% python3 -q
>>> import numpy as np
>>> from numpy import linalg as LA
>>> np.set_printoptions(suppress=True, linewidth=120)
>>> feats = np.array([[-0.5, 0.2, 0.5, 1.3, 0.5],
...     [0.9, -0.3, 0.1, -0.8, -2.0],
...     [-1.4, 0.2, -0.4, -0.3, 2.4],
...     [0.1, -0.9, 2.0, 0.1, 0.7],
...     [-1.7, 0.9, 0.9, 0.3, -1.0],
...     [-1.3, 0.2, -0.9, -1.5, 0.9],
...     [-1.2, -0.9, 1.1, 0.5, -0.2],
...     [0.0, 0.7, 0.9, -0.5, 0.3],
...     [-0.5, -0.1, -1.9, -0.6, 2.3],
...     [2.4, -0.1, 2.6, 0.5, -0.3],
...     [-0.1, -0.4, 0.7, 0.2, 0.4],
...     [1.2, -0.1, -1.0, 0.0, 0.9],
...     [-0.4, 0.1, -1.9, -1.5, 0.3],
...     [-0.8, 1.3, -0.6, 0.2, 0.4],
...     [-0.2, -1.6, -0.1, 0.0, 1.5],
...     [0.9, -1.5, -0.5, 0.3, -0.7],
...     [0.3, -0.3, -0.1, 0.1, -0.7]])
>>> rng = np.random.default_rng(885)
>>> feats[:, 0] = 2 * feats[:, 3] + 0.02 * rng.normal(size=17)
>>> feats.round(2) + 0
array([[ 2.59,  0.2 ,  0.5 ,  1.3 ,  0.5 ],
       [-1.61, -0.3 ,  0.1 , -0.8 , -2.  ],
       [-0.61,  0.2 , -0.4 , -0.3 ,  2.4 ],
       [ 0.2 , -0.9 ,  2.  ,  0.1 ,  0.7 ],
       [ 0.59,  0.9 ,  0.9 ,  0.3 , -1.  ],
       [-3.01,  0.2 , -0.9 , -1.5 ,  0.9 ],
       [ 0.99, -0.9 ,  1.1 ,  0.5 , -0.2 ],
       [-1.  ,  0.7 ,  0.9 , -0.5 ,  0.3 ],
       [-1.17, -0.1 , -1.9 , -0.6 ,  2.3 ],
       [ 0.99, -0.1 ,  2.6 ,  0.5 , -0.3 ],
       [ 0.4 , -0.4 ,  0.7 ,  0.2 ,  0.4 ],
       [ 0.  , -0.1 , -1.  ,  0.  ,  0.9 ],
       [-3.01,  0.1 , -1.9 , -1.5 ,  0.3 ],
       [ 0.42,  1.3 , -0.6 ,  0.2 ,  0.4 ],
       [-0.01, -1.6 , -0.1 ,  0.  ,  1.5 ],
       [ 0.58, -1.5 , -0.5 ,  0.3 , -0.7 ],
       [ 0.19, -0.3 , -0.1 ,  0.1 , -0.7 ]])
>>> cen = feats - feats.mean(axis=0)
>>> V = LA.svd(cen)[2][:4]
>>> other = cen - cen @ V.T @ V
>>> LA.norm(other, axis=1).round(6).argmax()
np.int64(8)
>>> np.round(LA.norm(other) / LA.norm(cen), 2)
np.float64(0.0)
>>> np.round(other.std(axis=0), 2) + 0
array([0., 0., 0., 0., 0.])
>>> np.round(np.cov(cen @ V.T, rowvar=False), 2) + 0
array([[3.36, 0.  , 0.  , 0.  ],
       [0.  , 1.32, 0.  , 0.  ],
       [0.  , 0.  , 0.65, 0.  ],
       [0.  , 0.  , 0.  , 0.58]])
>>> t = np.radians(107)
>>> Rm = np.eye(5)
>>> Rm[3, 3] = Rm[0, 0] = np.cos(t)
>>> Rm[3, 0], Rm[0, 3] = -np.sin(t), np.sin(t)
>>> Rm.round(2)
array([[-0.29,  0.  ,  0.  ,  0.96,  0.  ],
       [ 0.  ,  1.  ,  0.  ,  0.  ,  0.  ],
       [ 0.  ,  0.  ,  1.  ,  0.  ,  0.  ],
       [-0.96,  0.  ,  0.  , -0.29,  0.  ],
       [ 0.  ,  0.  ,  0.  ,  0.  ,  1.  ]])
>>> other = feats @ Rm.T
>>> np.round(LA.svd(feats, compute_uv=False), 2), np.round(LA.svd(other, compute_uv=False), 2)
(array([7.39, 4.65, 3.51, 3.05, 0.02]), array([7.39, 4.65, 3.51, 3.05, 0.02]))
>>> np.allclose(LA.norm(feats, axis=1), LA.norm(other, axis=1))
True
>>> np.round(np.abs(other - feats).max(axis=0), 2)
array([2.45, 0.  , 0.  , 4.82, 0.  ])
>>> lab = rng.permutation(5)
>>> lab
array([1, 0, 2, 4, 3])
>>> other = Rm[lab][:, lab]
>>> np.round(np.diag(other), 2)
array([ 1.  , -0.29,  1.  ,  1.  , -0.29])
>>> np.round(np.sort(np.abs(LA.eigvals(other))), 2)
array([1., 1., 1., 1., 1.])
>>> round(np.trace(other), 2)
np.float64(2.42)
>>> other.round(2)
array([[ 1.  ,  0.  ,  0.  ,  0.  ,  0.  ],
       [ 0.  , -0.29,  0.  ,  0.  ,  0.96],
       [ 0.  ,  0.  ,  1.  ,  0.  ,  0.  ],
       [ 0.  ,  0.  ,  0.  ,  1.  ,  0.  ],
       [ 0.  , -0.96,  0.  ,  0.  , -0.29]])
>>> round(float(LA.det(other)), 2), round(float(LA.det(Rm[lab])), 2)
(1.0, 1.0)
>>> vec = np.array([0, 2, 1, 2, 2])
>>> y = other @ vec
>>> y.round(2)
array([ 0.  ,  1.33,  1.  ,  2.  , -2.5 ])
>>> np.round(LA.solve(other.T, other[1]), 2) + 0
array([0., 1., 0., 0., 0.])
>>> np.round(LA.solve(other, other[:, 4]), 2)
array([ 0., -0.,  0.,  0.,  1.])
>>> np.round(LA.solve(other, y + other[:, 3]), 2)
array([0., 2., 1., 3., 2.])
>>> lab = feats[:, 3] > np.median(feats[:, 3])
>>> r0 = feats[lab].mean(axis=0) - feats[~lab].mean(axis=0)
>>> np.argsort(-np.abs(r0).round(6), kind="stable")
array([0, 2, 3, 4, 1])
>>> ((feats - feats.mean(axis=0)) @ r0 > 0).astype(int)
array([1, 0, 0, 1, 1, 0, 1, 0, 0, 1, 1, 0, 0, 1, 0, 1, 1])
>>> arr = np.array([[-4, -4, -4, -4], [0, 0, 0, 0], [4, 4, -2, -2], [0, 0, 0, 0]])
>>> arr
array([[-4, -4, -4, -4],
       [ 0,  0,  0,  0],
       [ 4,  4, -2, -2],
       [ 0,  0,  0,  0]])
>>> # rows 1 and 3 are equal
>>> np.round(arr @ LA.pinv(arr) @ arr, 2)
array([[-4., -4., -4., -4.],
       [ 0.,  0.,  0.,  0.],
       [ 4.,  4., -2., -2.],
       [ 0.,  0.,  0.,  0.]])
>>> np.unique(arr.round(6), axis=0).shape
(3, 4)
>>> try:
...     LA.inv(arr)
... except LA.LinAlgError as e:
...     print(e)
... 
Singular matrix
>>> r = LA.matrix_rank(arr)
>>> r
np.int64(2)
>>> ns = LA.svd(arr)[2][r:].T
>>> [int(LA.matrix_rank(arr[:, :j + 1])) for j in range(4)]
[1, 1, 2, 2]
>>> np.round(ns @ ns.T, 2) + 0
array([[ 0.5, -0.5,  0. ,  0. ],
       [-0.5,  0.5,  0. ,  0. ],
       [ 0. ,  0. ,  0.5, -0.5],
       [ 0. ,  0. , -0.5,  0.5]])
>>> np.allclose(arr @ ns, 0)
True
>>> LA.matrix_rank(arr.T @ arr), LA.matrix_rank(arr @ arr.T)
(np.int64(2), np.int64(2))
>>> [int(LA.matrix_rank(arr[:i])) for i in range(1, len(arr) + 1)]
[1, 1, 2, 2]
>>> [int(LA.matrix_rank(np.delete(arr, i, axis=0))) for i in range(4)]
[1, 2, 1, 2]
>>> r0 = np.array([-4, 0])
>>> np.cross(arr[0, :3], arr[3, :3])
array([0, 0, 0])
>>> np.correlate(arr[0], arr[3], "full")
array([0, 0, 0, 0, 0, 0, 0])
>>> A = np.load("data.npy")
>>> A
array([[ 3.,  4., -1., -3., -1.,  0.,  2.],
       [ 8.,  1.,  3.,  1.,  0., -3., -3.],
       [-6., -9.,  5.,  5.,  2.,  1.,  1.],
       [ 1., -6., -7.,  7.,  2.,  3., -1.],
       [ 0.,  0.,  0.,  0.,  2.,  0.,  2.],
       [ 0.,  0.,  0.,  0.,  0.,  3.,  2.],
       [ 0.,  0.,  0.,  0.,  1.,  4.,  0.]])
>>> vec = np.array([3, 3, 0, 2, 0, 3, 2])
>>> y = A @ vec
>>> y
array([ 19.,  14., -30.,   6.,   4.,  13.,  12.])
>>> np.round(LA.solve(A, -1 * y), 2) + 0
array([-3., -3.,  0., -2.,  0., -3., -2.])
>>> np.round(LA.solve(A, y + A[:, 6]), 2)
array([ 3.,  3., -0.,  2.,  0.,  3.,  3.])
>>> np.round(LA.solve(A.T, A[2]), 2) + 0
array([0., 0., 1., 0., 0., 0., 0.])
>>> np.round(LA.solve(A, A[:, 3]), 2) + 0
array([0., 0., 0., 1., 0., 0., 0.])
>>> np.round(LA.solve(A, y), 2) + 0
array([3., 3., 0., 2., 0., 3., 2.])
>>> q, Rm = LA.qr(A)
>>> np.round(np.abs(np.diag(Rm)), 2)
array([10.49,  9.59,  9.02,  0.59,  2.24,  4.67,  2.11])
>>> q.shape, Rm.shape
((7, 7), (7, 7))
>>> np.argsort(-LA.norm(arr, axis=0).round(6), kind="stable")[:3]
array([0, 1, 2])
>>> round(LA.norm(arr, 2) / LA.norm(arr), 2)
np.float64(0.83)
>>> [round(float(x), 2) for x in LA.svd(arr, compute_uv=False)[:3]]
[8.49, 5.66, 0.0]
>>> LA.cond(arr) > 100
np.True_
>>> Uu, sv, Vt = LA.svd(A, full_matrices=False)
>>> (sv > 1e-8).sum()
np.int64(7)
>>> np.round(Vt @ Vt.T, 2) + 0
array([[1., 0., 0., 0., 0., 0., 0.],
       [0., 1., 0., 0., 0., 0., 0.],
       [0., 0., 1., 0., 0., 0., 0.],
       [0., 0., 0., 1., 0., 0., 0.],
       [0., 0., 0., 0., 1., 0., 0.],
       [0., 0., 0., 0., 0., 1., 0.],
       [0., 0., 0., 0., 0., 0., 1.]])
>>> Uu.shape, sv.shape, Vt.shape
((7, 7), (7,), (7, 7))
>>> np.round(np.abs(Vt[0]), 2)
array([0.44, 0.7 , 0.03, 0.49, 0.18, 0.21, 0.03])
>>> np.round(np.cumsum(sv ** 2) / np.sum(sv ** 2), 2)
array([0.54, 0.76, 0.93, 0.97, 0.99, 1.  , 1.  ])
>>> np.allclose(Uu * sv @ Vt, A)
True
>>> np.abs(Uu[:, 0]).round(6).argmax()
np.int64(2)
>>> np.round(Uu.T @ Uu, 2) + 0
array([[1., 0., 0., 0., 0., 0., 0.],
       [0., 1., 0., 0., 0., 0., 0.],
       [0., 0., 1., 0., 0., 0., 0.],
       [0., 0., 0., 1., 0., 0., 0.],
       [0., 0., 0., 0., 1., 0., 0.],
       [0., 0., 0., 0., 0., 1., 0.],
       [0., 0., 0., 0., 0., 0., 1.]])
>>> K = np.load("arr.npy")
>>> K.round(2)
array([[-1.62, -0.71,  4.24,  1.96],
       [ 2.6 , -4.03,  0.85, -1.14],
       [ 0.65, -1.24, -1.98,  4.37],
       [ 3.9 ,  2.6 ,  1.53,  0.85]])
>>> other = K / np.sqrt((K ** 2).mean(axis=1, keepdims=True))
>>> other[3].round(2)
array([1.56, 1.04, 0.61, 0.34])
>>> np.round(K - K.mean(axis=1, keepdims=True), 2)
array([[-2.59, -1.68,  3.28,  0.99],
       [ 3.03, -3.6 ,  1.28, -0.71],
       [ 0.2 , -1.69, -2.43,  3.92],
       [ 1.68,  0.38, -0.69, -1.37]])
